$ python3 -q
>>> import numpy as np
>>> from numpy import linalg as LA
>>> np.set_printoptions(suppress=True, linewidth=160)
>>> m1 = np.loadtxt("dump.csv", delimiter=",")
>>> m1
array([[0., 1., 0., 0., 0., 0., 1., 0., 0., 0., 1.],
       [1., 0., 0., 1., 0., 1., 0., 0., 1., 0., 0.],
       [0., 0., 0., 1., 1., 0., 0., 0., 1., 0., 0.],
       [0., 1., 1., 0., 0., 0., 0., 0., 0., 1., 0.],
       [0., 0., 1., 0., 0., 0., 0., 0., 0., 0., 0.],
       [0., 1., 0., 0., 0., 0., 1., 0., 0., 0., 0.],
       [1., 0., 0., 0., 0., 1., 0., 0., 0., 0., 0.],
       [0., 0., 0., 0., 0., 0., 0., 0., 0., 0., 0.],
       [0., 1., 1., 0., 0., 0., 0., 0., 0., 1., 0.],
       [0., 0., 0., 1., 0., 0., 0., 0., 1., 0., 0.],
       [1., 0., 0., 0., 0., 0., 0., 0., 0., 0., 0.]])
>>> # row 8 repeats row 3
>>> np.round(LA.norm(m1, 2) / LA.norm(m1), 2)
np.float64(0.56)
>>> [round(float(x), 2) for x in LA.svd(m1, compute_uv=False)[:3]]
[2.76, 2.76, 1.85]
>>> LA.matrix_rank(m1, rtol=0.1)
np.int64(8)
>>> np.argwhere(np.triu(m1))
array([[ 0,  1],
       [ 0,  6],
       [ 0, 10],
       [ 1,  3],
       [ 1,  5],
       [ 1,  8],
       [ 2,  3],
       [ 2,  4],
       [ 2,  8],
       [ 3,  9],
       [ 5,  6],
       [ 8,  9]])
>>> m1 @ m1
array([[3., 0., 0., 1., 0., 2., 0., 0., 1., 0., 0.],
       [0., 4., 2., 0., 0., 0., 2., 0., 0., 2., 1.],
       [0., 2., 3., 0., 0., 0., 0., 0., 0., 2., 0.],
       [1., 0., 0., 3., 1., 1., 0., 0., 3., 0., 0.],
       [0., 0., 0., 1., 1., 0., 0., 0., 1., 0., 0.],
       [2., 0., 0., 1., 0., 2., 0., 0., 1., 0., 0.],
       [0., 2., 0., 0., 0., 0., 2., 0., 0., 0., 1.],
       [0., 0., 0., 0., 0., 0., 0., 0., 0., 0., 0.],
       [1., 0., 0., 3., 1., 1., 0., 0., 3., 0., 0.],
       [0., 2., 2., 0., 0., 0., 0., 0., 0., 2., 0.],
       [0., 1., 0., 0., 0., 0., 1., 0., 0., 0., 1.]])
>>> np.trace(m1 @ m1 @ m1) // 6
np.float64(0.0)
>>> low = np.diag(m1.sum(axis=1)) - m1
>>> LA.matrix_rank(low)
np.int64(9)
>>> round(LA.det(low[1:, 1:]))
0
>>> (LA.eigvalsh(low) < 1e-8).sum()
np.int64(2)
>>> blk = np.stack([m1, 4 * m1, m1[::-1]])
>>> blk.sum(axis=0)
array([[1., 5., 0., 0., 0., 0., 5., 0., 0., 0., 5.],
       [5., 0., 0., 6., 0., 5., 0., 0., 6., 0., 0.],
       [0., 1., 1., 5., 5., 0., 0., 0., 5., 1., 0.],
       [0., 5., 5., 0., 0., 0., 0., 0., 0., 5., 0.],
       [1., 0., 5., 0., 0., 1., 0., 0., 0., 0., 0.],
       [0., 6., 0., 0., 0., 0., 6., 0., 0., 0., 0.],
       [5., 0., 1., 0., 0., 5., 0., 0., 0., 0., 0.],
       [0., 1., 1., 0., 0., 0., 0., 0., 0., 1., 0.],
       [0., 5., 5., 1., 1., 0., 0., 0., 1., 5., 0.],
       [1., 0., 0., 6., 0., 1., 0., 0., 6., 0., 0.],
       [5., 1., 0., 0., 0., 0., 1., 0., 0., 0., 1.]])
>>> blk.shape
(3, 11, 11)
>>> LA.matrix_rank(blk.reshape(3, -1))
np.int64(2)
>>> LA.matrix_rank(blk)
array([8, 8, 8])
>>> (blk @ m1.T).shape
(3, 11, 11)
>>> np.round(LA.norm(blk, axis=(1, 2)), 2)
array([ 4.9, 19.6,  4.9])
>>> np.abs(np.diag(LA.qr(m1)[1])) > 1e-9
array([ True,  True,  True,  True,  True,  True,  True, False, False, False,  True])
>>> LA.lstsq(m1[:-1].T, m1[-1])[2]
np.int32(7)
>>> np.unique(m1.round(6), axis=0).shape
(10, 11)
>>> np.round(m1 @ LA.pinv(m1) @ m1, 2) + 0
array([[0., 1., 0., 0., 0., 0., 1., 0., 0., 0., 1.],
       [1., 0., 0., 1., 0., 1., 0., 0., 1., 0., 0.],
       [0., 0., 0., 1., 1., 0., 0., 0., 1., 0., 0.],
       [0., 1., 1., 0., 0., 0., 0., 0., 0., 1., 0.],
       [0., 0., 1., 0., 0., 0., 0., 0., 0., 0., 0.],
       [0., 1., 0., 0., 0., 0., 1., 0., 0., 0., 0.],
       [1., 0., 0., 0., 0., 1., 0., 0., 0., 0., 0.],
       [0., 0., 0., 0., 0., 0., 0., 0., 0., 0., 0.],
       [0., 1., 1., 0., 0., 0., 0., 0., 0., 1., 0.],
       [0., 0., 0., 1., 0., 0., 0., 0., 1., 0., 0.],
       [1., 0., 0., 0., 0., 0., 0., 0., 0., 0., 0.]])
>>> M = np.loadtxt("sample1.csv", delimiter=",")
>>> M
array([[-1., -1., -3.,  0.,  0., -1., -1.,  2.],
       [ 3., -1.,  1.,  0., -2.,  0.,  0.,  3.],
       [-1.,  1.,  2.,  1., -3.,  0.,  3.,  1.],
       [-1., -3.,  0.,  0.,  0.,  3.,  1.,  3.],
       [ 2., -3., -1., -1., -1., -3., -1.,  2.],
       [ 0.,  2.,  2.,  0.,  1., -1.,  3.,  0.],
       [ 1.,  0.,  0., -2., -3., -2.,  3.,  3.],
       [ 1., -1.,  2.,  2., -1., -2., -2.,  2.],
       [-3.,  3.,  1.,  1.,  1.,  3.,  0.,  3.],
       [ 0., -2.,  1.,  1., -2.,  0.,  2., -1.],
       [-1.,  1., -2.,  0., -1., -3., -3.,  0.]])
>>> out = M / LA.norm(M, axis=1, keepdims=True)
>>> cov = out @ out.T
>>> np.round(LA.norm(out, axis=1), 2)
array([1., 1., 1., 1., 1., 1., 1., 1., 1., 1., 1.])
>>> cov[3].round(2) + 0
array([ 0.27,  0.34,  0.15,  1.  ,  0.1 , -0.26,  0.15,  0.  ,  0.36,  0.24, -0.52])
>>> np.argwhere(np.triu(np.abs(cov) > 0.95, 1))
array([], shape=(0, 2), dtype=int64)
>>> proj = M @ LA.solve(M.T @ M, M.T)
>>> np.round(proj @ M[:, 0], 2) + 0
array([-1.,  3., -1., -1.,  2.,  0.,  1.,  1., -3.,  0., -1.])
>>> np.round(np.diag(proj), 2)
array([0.96, 0.86, 0.59, 0.76, 0.53, 0.81, 0.76, 0.8 , 0.74, 0.55, 0.64])
>>> np.round(LA.eigvalsh(proj), 2) + 0
array([0., 0., 0., 1., 1., 1., 1., 1., 1., 1., 1.])
>>> np.trace(proj)
np.float64(8.0)
>>> out = np.array([[3, 2, 3],
...     [2, -3, 2],
...     [2, -1, -1],
...     [-2, 2, 1],
...     [0, 0, -2],
...     [1, -1, 1],
...     [0, -2, 2],
...     [1, 3, -3]])
>>> M @ out
array([[-10.,  13., -11.],
       [ 12.,  17.,   1.],
       [  2.,  -8.,   7.],
       [ -3.,  11., -13.],
       [ -1.,  23.,  -9.],
       [  7., -13.,   5.],
       [  8.,   3.,   2.],
       [  1.,  19.,  -9.],
       [  3.,  -8., -11.],
       [ -5.,   0.,   7.],
       [ -8.,   6.,  -6.]])
>>> LA.matrix_rank(np.vstack([M, out.T]))
np.int64(8)
>>> np.round(LA.norm(M, axis=1), 2)
array([4.12, 4.9 , 5.1 , 5.39, 5.48, 4.36, 6.  , 4.8 , 6.24, 3.87, 5.  ])
>>> np.round(LA.norm(M, "nuc"), 2)
np.float64(42.7)
>>> np.round(LA.norm(M[10] - M[3]), 2)
np.float64(9.06)
>>> F = np.load("test11.npy")
>>> F.round(2)
array([[-0.85, -1.75, -1.72,  8.54],
       [ 5.12, -4.17, -1.8 ,  0.31],
       [ 7.93, -7.3 , -6.82,  4.4 ],
       [ 3.74, -4.57, -4.19,  6.06],
       [ 0.28, -0.28,  3.09, -0.73],
       [ 4.67, -4.68, -3.52,  3.7 ],
       [ 2.39, -2.53, -0.42,  1.93],
       [ 6.75, -5.78, -4.2 ,  1.87],
       [ 2.21, -2.82, -1.34,  3.65],
       [ 0.38, -0.85,  1.76,  1.26],
       [ 3.49, -3.33, -1.35,  1.87],
       [ 3.45, -3.12, -0.86,  1.14],
       [ 1.74, -0.12,  4.94, -5.74],
       [ 0.36, -0.39,  2.89, -0.53],
       [ 7.5 , -5.59, -2.97, -1.14],
       [ 6.06, -4.86, -2.58,  0.24],
       [ 0.5 , -0.21,  3.49, -1.68],
       [ 4.44, -4.63, -3.64,  4.2 ],
       [ 1.61, -3.39, -3.38,  7.76],
       [ 3.1 , -3.47, -2.07,  3.57],
       [ 5.04, -4.14, -1.83,  0.47],
       [ 4.03, -5.05, -5.1 ,  7.12],
       [ 1.84, -2.79, -1.62,  4.61],
       [ 5.57, -4.94, -3.28,  2.05],
       [ 5.56, -5.17, -3.87,  3.  ],
       [ 2.74, -2.3 ,  0.48, -0.01],
       [ 5.64, -5.1 , -3.62,  2.49],
       [ 1.23, -2.19, -0.75,  4.08],
       [ 5.58, -4.47, -2.08,  0.12],
       [ 5.03, -6.06, -6.61,  8.13],
       [ 2.86, -3.05, -1.26,  2.61],
       [ 6.79, -4.54, -1.06, -3.22],
       [ 1.33, -0.2 ,  4.32, -4.18]])
>>> x = np.array([-1, 0, -2, 1])
>>> a = np.maximum(F @ x, 0)
>>> np.round(np.tanh(F @ x), 2)
array([ 1.  , -0.84,  1.  ,  1.  , -1.  ,  1.  ,  0.37,  1.  ,  1.  , -0.99,  0.79, -0.54, -1.  , -1.  , -0.99, -0.58, -1.  ,  1.  ,  1.  ,  1.  , -0.72,
        1.  ,  1.  ,  1.  ,  1.  , -1.  ,  1.  ,  1.  , -0.86,  1.  ,  0.98, -1.  , -1.  ])
>>> U, sig, Vh = LA.svd(F)
>>> np.argmax(sig[:-1] / (sig[1:] + 1e-6)) + 1
np.int64(3)
>>> out = U[:, :3] @ np.diag(sig[:3]) @ Vh[:3]
>>> LA.matrix_rank(F, rtol=0.05)
np.int64(3)
>>> round(np.abs(F - out).max(), 2)
np.float64(0.0)
>>> LA.matrix_rank(out)
np.int64(3)
>>> np.round(LA.norm(F - out) / LA.norm(F), 2)
np.float64(0.0)
>>> cov = np.cov(F, rowvar=False)
>>> np.round(np.corrcoef(F.T), 2)
array([[ 1.  , -0.9 , -0.68, -0.02],
       [-0.9 ,  1.  ,  0.94, -0.42],
       [-0.68,  0.94,  1.  , -0.71],
       [-0.02, -0.42, -0.71,  1.  ]])
>>> cov.shape
(4, 4)
>>> np.round(np.median(F, axis=0), 2)
array([ 3.49, -3.47, -1.8 ,  1.93])
>>> np.round(np.polyfit(F[:, 1], F[:, 2], 1), 2)
array([1.42, 3.34])
>>> np.argwhere(np.triu(np.abs(np.corrcoef(F.T)) > 0.8, 1))
array([[0, 1],
       [1, 2]])
>>> round(np.corrcoef(F[:, 1], F[:, 2])[0, 1], 2)
np.float64(0.94)
